$ ipython --no-banner

In [1]: import numpy as np

In [2]: from numpy import linalg as LA

In [3]: np.set_printoptions(suppress=True, linewidth=100)

In [4]: M = np.loadtxt("arr.csv", delimiter=",")

In [5]: M.round(2) + 0
Out[5]: 
array([[0.16, 0.16, 0.07, 0.16, 0.02, 0.16, 0.16, 0.07, 0.02, 0.16],
       [0.16, 0.16, 0.07, 0.16, 0.02, 0.16, 0.16, 0.07, 0.02, 0.16],
       [0.07, 0.07, 0.03, 0.07, 0.01, 0.07, 0.07, 0.03, 0.01, 0.07],
       [0.16, 0.16, 0.07, 0.16, 0.02, 0.16, 0.16, 0.07, 0.02, 0.16],
       [0.02, 0.02, 0.01, 0.02, 0.  , 0.02, 0.02, 0.01, 0.  , 0.02],
       [0.16, 0.16, 0.07, 0.16, 0.02, 0.16, 0.16, 0.07, 0.02, 0.16],
       [0.16, 0.16, 0.07, 0.16, 0.02, 0.16, 0.16, 0.07, 0.02, 0.16],
       [0.07, 0.07, 0.03, 0.07, 0.01, 0.07, 0.07, 0.03, 0.01, 0.07],
       [0.02, 0.02, 0.01, 0.02, 0.  , 0.02, 0.02, 0.01, 0.  , 0.02],
       [0.16, 0.16, 0.07, 0.16, 0.02, 0.16, 0.16, 0.07, 0.02, 0.16]])

In [6]: # looks like rank 1

In [7]: x = np.array([5, 4, 0, 1, 2, 2, 4, 4, 3, 1])

In [8]: np.round(LA.eigvalsh(2 * M - np.eye(10)), 2)
Out[8]: array([-1., -1., -1., -1., -1., -1., -1., -1., -1.,  1.])

In [9]: np.round(np.eye(10) - M, 2) + 0
Out[9]: 
array([[ 0.84, -0.16, -0.07, -0.16, -0.02, -0.16, -0.16, -0.07, -0.02, -0.16],
       [-0.16,  0.84, -0.07, -0.16, -0.02, -0.16, -0.16, -0.07, -0.02, -0.16],
       [-0.07, -0.07,  0.97, -0.07, -0.01, -0.07, -0.07, -0.03, -0.01, -0.07],
       [-0.16, -0.16, -0.07,  0.84, -0.02, -0.16, -0.16, -0.07, -0.02, -0.16],
       [-0.02, -0.02, -0.01, -0.02,  1.  , -0.02, -0.02, -0.01,  0.  , -0.02],
       [-0.16, -0.16, -0.07, -0.16, -0.02,  0.84, -0.16, -0.07, -0.02, -0.16],
       [-0.16, -0.16, -0.07, -0.16, -0.02, -0.16,  0.84, -0.07, -0.02, -0.16],
       [-0.07, -0.07, -0.03, -0.07, -0.01, -0.07, -0.07,  0.97, -0.01, -0.07],
       [-0.02, -0.02, -0.01, -0.02,  0.  , -0.02, -0.02, -0.01,  1.  , -0.02],
       [-0.16, -0.16, -0.07, -0.16, -0.02, -0.16, -0.16, -0.07, -0.02,  0.84]])

In [10]: x = np.array([3, 2, 0, 3, 0, -3, -3, 2, 2, -3])

In [11]: h1 = np.maximum(M @ x, 0)

In [12]: np.round(np.maximum(M @ (3 * x), 0), 2)
Out[12]: array([0.07, 0.07, 0.03, 0.07, 0.01, 0.07, 0.07, 0.03, 0.01, 0.07])

In [13]: np.round(M * (h1 > 1e-9)[:, None], 2) + 0
Out[13]: 
array([[0.16, 0.16, 0.07, 0.16, 0.02, 0.16, 0.16, 0.07, 0.02, 0.16],
       [0.16, 0.16, 0.07, 0.16, 0.02, 0.16, 0.16, 0.07, 0.02, 0.16],
       [0.07, 0.07, 0.03, 0.07, 0.01, 0.07, 0.07, 0.03, 0.01, 0.07],
       [0.16, 0.16, 0.07, 0.16, 0.02, 0.16, 0.16, 0.07, 0.02, 0.16],
       [0.02, 0.02, 0.01, 0.02, 0.  , 0.02, 0.02, 0.01, 0.  , 0.02],
       [0.16, 0.16, 0.07, 0.16, 0.02, 0.16, 0.16, 0.07, 0.02, 0.16],
       [0.16, 0.16, 0.07, 0.16, 0.02, 0.16, 0.16, 0.07, 0.02, 0.16],
       [0.07, 0.07, 0.03, 0.07, 0.01, 0.07, 0.07, 0.03, 0.01, 0.07],
       [0.02, 0.02, 0.01, 0.02, 0.  , 0.02, 0.02, 0.01, 0.  , 0.02],
       [0.16, 0.16, 0.07, 0.16, 0.02, 0.16, 0.16, 0.07, 0.02, 0.16]])

In [14]: np.round(np.maximum(M @ x, 0) - np.maximum(-M @ x, 0), 2) + 0
Out[14]: array([0.02, 0.02, 0.01, 0.02, 0.  , 0.02, 0.02, 0.01, 0.  , 0.02])

In [15]: np.round(np.tanh(M @ x), 2) + 0
Out[15]: array([0.02, 0.02, 0.01, 0.02, 0.  , 0.02, 0.02, 0.01, 0.  , 0.02])

In [16]: np.flatnonzero(h1 > 1e-9)
Out[16]: array([0, 1, 2, 3, 4, 5, 6, 7, 8, 9])

In [17]: u, r1 = M[5], M[8]

In [18]: np.round(u @ u, 2)
Out[18]: np.float64(0.16)

In [19]: pr = (u @ r1) / (u @ u) * u

In [20]: np.round(r1 - pr, 2) + 0
Out[20]: array([0., 0., 0., 0., 0., 0., 0., 0., 0., 0.])

In [21]: np.round(np.outer(u, r1), 2) + 0
Out[21]: 
array([[0., 0., 0., 0., 0., 0., 0., 0., 0., 0.],
       [0., 0., 0., 0., 0., 0., 0., 0., 0., 0.],
       [0., 0., 0., 0., 0., 0., 0., 0., 0., 0.],
       [0., 0., 0., 0., 0., 0., 0., 0., 0., 0.],
       [0., 0., 0., 0., 0., 0., 0., 0., 0., 0.],
       [0., 0., 0., 0., 0., 0., 0., 0., 0., 0.],
       [0., 0., 0., 0., 0., 0., 0., 0., 0., 0.],
       [0., 0., 0., 0., 0., 0., 0., 0., 0., 0.],
       [0., 0., 0., 0., 0., 0., 0., 0., 0., 0.],
       [0., 0., 0., 0., 0., 0., 0., 0., 0., 0.]])

In [22]: rng = np.random.default_rng(482)

In [23]: lab = rng.permutation(10)

In [24]: lab
Out[24]: array([8, 1, 4, 3, 0, 7, 6, 2, 5, 9])

In [25]: out = M[lab][:, lab]

In [26]: np.round(np.sort(np.abs(LA.eigvals(out))), 2) + 0
Out[26]: array([0., 0., 0., 0., 0., 0., 0., 0., 0., 1.])

In [27]: round(float(LA.det(out)), 2), np.round(LA.det(M[lab]), 2)
Out[27]: (0.0, np.float64(0.0))

In [28]: np.round(np.diag(out), 2) + 0
Out[28]: array([0.  , 0.16, 0.  , 0.16, 0.16, 0.03, 0.16, 0.03, 0.16, 0.16])

In [29]: left, sigma, Vt = LA.svd(M)

In [30]: evecs = Vt[:(sigma > 1e-8).sum()]

In [31]: x = M[1] + -2 * M[4] + rng.integers(2) * np.eye(10)[7]

In [32]: x.round(2)
Out[32]: array([0.11, 0.11, 0.05, 0.11, 0.02, 0.11, 0.11, 1.05, 0.02, 0.11])

In [33]: np.round(evecs.T @ evecs, 2) + 0
Out[33]: 
array([[0.16, 0.16, 0.07, 0.16, 0.02, 0.16, 0.16, 0.07, 0.02, 0.16],
       [0.16, 0.16, 0.07, 0.16, 0.02, 0.16, 0.16, 0.07, 0.02, 0.16],
       [0.07, 0.07, 0.03, 0.07, 0.01, 0.07, 0.07, 0.03, 0.01, 0.07],
       [0.16, 0.16, 0.07, 0.16, 0.02, 0.16, 0.16, 0.07, 0.02, 0.16],
       [0.02, 0.02, 0.01, 0.02, 0.  , 0.02, 0.02, 0.01, 0.  , 0.02],
       [0.16, 0.16, 0.07, 0.16, 0.02, 0.16, 0.16, 0.07, 0.02, 0.16],
       [0.16, 0.16, 0.07, 0.16, 0.02, 0.16, 0.16, 0.07, 0.02, 0.16],
       [0.07, 0.07, 0.03, 0.07, 0.01, 0.07, 0.07, 0.03, 0.01, 0.07],
       [0.02, 0.02, 0.01, 0.02, 0.  , 0.02, 0.02, 0.01, 0.  , 0.02],
       [0.16, 0.16, 0.07, 0.16, 0.02, 0.16, 0.16, 0.07, 0.02, 0.16]])

In [34]: round(LA.norm(x - evecs.T @ evecs @ x), 2)
Out[34]: np.float64(0.99)

In [35]: LA.matrix_rank(np.vstack([M, x]))
Out[35]: np.int64(2)

In [36]: np.round(np.diag(evecs.T @ evecs), 2) + 0
Out[36]: array([0.16, 0.16, 0.03, 0.16, 0.  , 0.16, 0.16, 0.03, 0.  , 0.16])

In [37]: E = np.load("layer0.npy")

In [38]: E
Out[38]: 
array([[ -3,   1,   1,   1,  -3,  -2],
       [  0,   3,  -1,   1,   0,  -5],
       [ -2,   5,   2,   0,   0,  -3],
       [ -5,   4,   4,  -3,  -3,   0],
       [ -4,   3,   3,  -4,  -6,  -2],
       [ -3,   3,   6,  -4,  -9,   1],
       [ -2,   3,   8,  -1,  -8,   3],
       [ -1,   3,  10,  -1, -10,   3],
       [  0,   6,  10,   0, -10,   2],
       [ -3,   5,   9,   0, -10,   5],
       [ -3,   6,   6,  -2, -10,   2],
       [ -1,   5,   4,   1, -11,  -1],
       [ -2,   5,   4,   0,  -8,  -1],
       [ -4,   3,   6,   1,  -7,  -2],
       [ -7,   6,   4,   0, -10,   0],
       [ -4,   3,   4,   2, -11,  -2],
       [ -1,   4,   5,   5,  -8,  -4],
       [  1,   5,   7,   3,  -9,  -5],
       [  4,   2,   9,   3,  -8,  -7],
       [  2,   4,  10,   0,  -7,  -7],
       [  0,   3,  11,   3,  -6,  -5]])

In [39]: Ac = E - E.mean(axis=0)

In [40]: evecs = LA.svd(Ac)[2][:1]

In [41]: out = Ac - Ac @ evecs.T @ evecs

In [42]: np.round(np.cov(Ac @ evecs.T, rowvar=False), 2)
Out[42]: np.float64(19.65)

In [43]: LA.cond(M) > 100
Out[43]: np.True_

In [44]: LA.matrix_rank(M, rtol=0.1)
Out[44]: np.int64(1)

In [45]: cent = E[[15, 20]].astype(float)

In [46]: for _ in range(5):
    ...:     lab = LA.norm(E[:, None] - cent, axis=-1).argmin(axis=1)
    ...:     cent = np.array([E[lab == j].mean(axis=0) for j in range(2)])
    ...: 

In [47]: lab
Out[47]: array([0, 0, 0, 0, 0, 0, 0, 0, 0, 0, 0, 0, 0, 0, 0, 0, 1, 1, 1, 1, 1])

In [48]: np.bincount(lab)
Out[48]: array([16,  5])

In [49]: np.abs(cent[1] - cent[0]).argmax()
Out[49]: np.int64(5)

In [50]: cent.round(2)
Out[50]: 
array([[-2.75,  4.  ,  5.  , -0.56, -7.25, -0.12],
       [ 1.2 ,  3.6 ,  8.4 ,  2.8 , -7.6 , -5.6 ]])

In [51]: Ac = (E - E.mean(axis=0)) / E.std(axis=0)

In [52]: np.argwhere(np.abs(Ac) > 2)
Out[52]: 
array([[ 0,  1],
       [ 1,  2],
       [ 1,  4],
       [ 2,  4],
       [14,  0],
       [16,  3],
       [18,  0]])

In [53]: np.round(Ac.std(axis=0), 2)
Out[53]: array([1., 1., 1., 1., 1., 1.])

In [54]: coef = LA.lstsq(np.delete(Ac, 0, axis=1), Ac[:, 0])[0]

In [55]: round(float(1 - np.var(Ac[:, 0] - np.delete(Ac, 0, axis=1) @ coef)), 2)
Out[55]: 0.58

In [56]: np.abs(coef).argmax()
Out[56]: np.int64(1)

In [57]: coef.round(2)
Out[57]: array([-0.01,  0.57,  0.17,  0.16, -0.47])

In [58]: data = np.loadtxt("m.csv", delimiter=",")

In [59]: data
Out[59]: 
array([[-1., -1.,  0.],
       [-1., -1., -1.],
       [ 0., -1.,  3.]])

In [60]: # symmetric

In [61]: u = np.array([-1, 1, 1])

In [62]: out = data + np.outer(u, np.eye(3)[0])

In [63]: round(LA.det(out) / LA.det(data), 2), np.round(1 + LA.solve(data, u)[0], 2)
Out[63]: (np.float64(9.0), np.float64(9.0))

In [64]: LA.matrix_rank(LA.inv(out) - LA.inv(data), tol=1e-8)
Out[64]: np.int64(1)

In [65]: out = data + rng.integers(-2, 3, (3, 2)) @ rng.integers(-2, 3, (2, 3))

In [66]: out
Out[66]: 
array([[ 5., -1.,  6.],
       [-3., -3., -3.],
       [ 4.,  0.,  7.]])

In [67]: np.abs(out - data).sum(axis=1)
Out[67]: array([12.,  6.,  9.])

In [68]: np.round(LA.svd(out - data, compute_uv=False), 2) + 0
Out[68]: array([10.64,  1.95,  0.  ])

In [69]: cent = 3 * np.array([[-0.8, -0.4, 0.6], [0.7, -1.5, -1.6]])

In [70]: lab = rng.integers(0, 2, 34)

In [71]: m1 = cent[lab] + rng.normal(size=(34, 3))

In [72]: m1.round(2)
Out[72]: 
array([[ 0.83, -2.87, -4.91],
       [ 0.53, -5.05, -4.55],
       [ 1.77, -4.84, -5.51],
       [-0.46, -1.17,  2.99],
       [ 4.03, -4.8 , -4.27],
       [ 0.24, -0.33,  2.09],
       [ 2.3 , -3.06, -5.53],
       [ 3.37, -4.49, -5.57],
       [ 1.92, -3.09, -5.86],
       [ 2.38, -4.06, -4.38],
       [-1.65, -0.26,  1.76],
       [-4.77, -1.63,  0.55],
       [ 3.03, -4.29, -5.66],
       [-2.8 , -0.68,  3.58],
       [ 1.95, -5.41, -2.91],
       [-2.04,  0.53,  1.16],
       [-3.62, -1.69,  2.35],
       [-2.88,  0.04,  1.22],
       [-2.7 , -1.25,  3.22],
       [-3.04, -1.72,  2.51],
       [-0.88, -0.37,  2.07],
       [-1.32,  0.09,  1.71],
       [ 3.72, -4.55, -4.93],
       [-2.59, -0.52,  1.42],
       [ 1.53, -4.15, -2.37],
       [-3.25, -1.14,  2.47],
       [ 2.19, -3.35, -5.25],
       [ 1.81, -2.44, -5.21],
       [ 2.74, -3.07, -6.39],
       [-4.48, -0.76,  4.25],
       [ 2.22, -3.99, -3.61],
       [ 2.85, -2.99, -4.16],
       [ 2.02, -5.49, -4.49],
       [-1.25, -1.27,  1.7 ]])

In [73]: evals, evecs = LA.eigh(M)

In [74]: x = np.array([-1, -3, 0, 0, -3, -2, 3, 2, -1, 0])

In [75]: round(float(np.abs(M).sum(axis=1).max()), 2), round(float(np.abs(evals).max()), 2)
Out[75]: (1.11, 1.0)

In [76]: round(float(x @ M @ x), 2)
Out[76]: 1.15
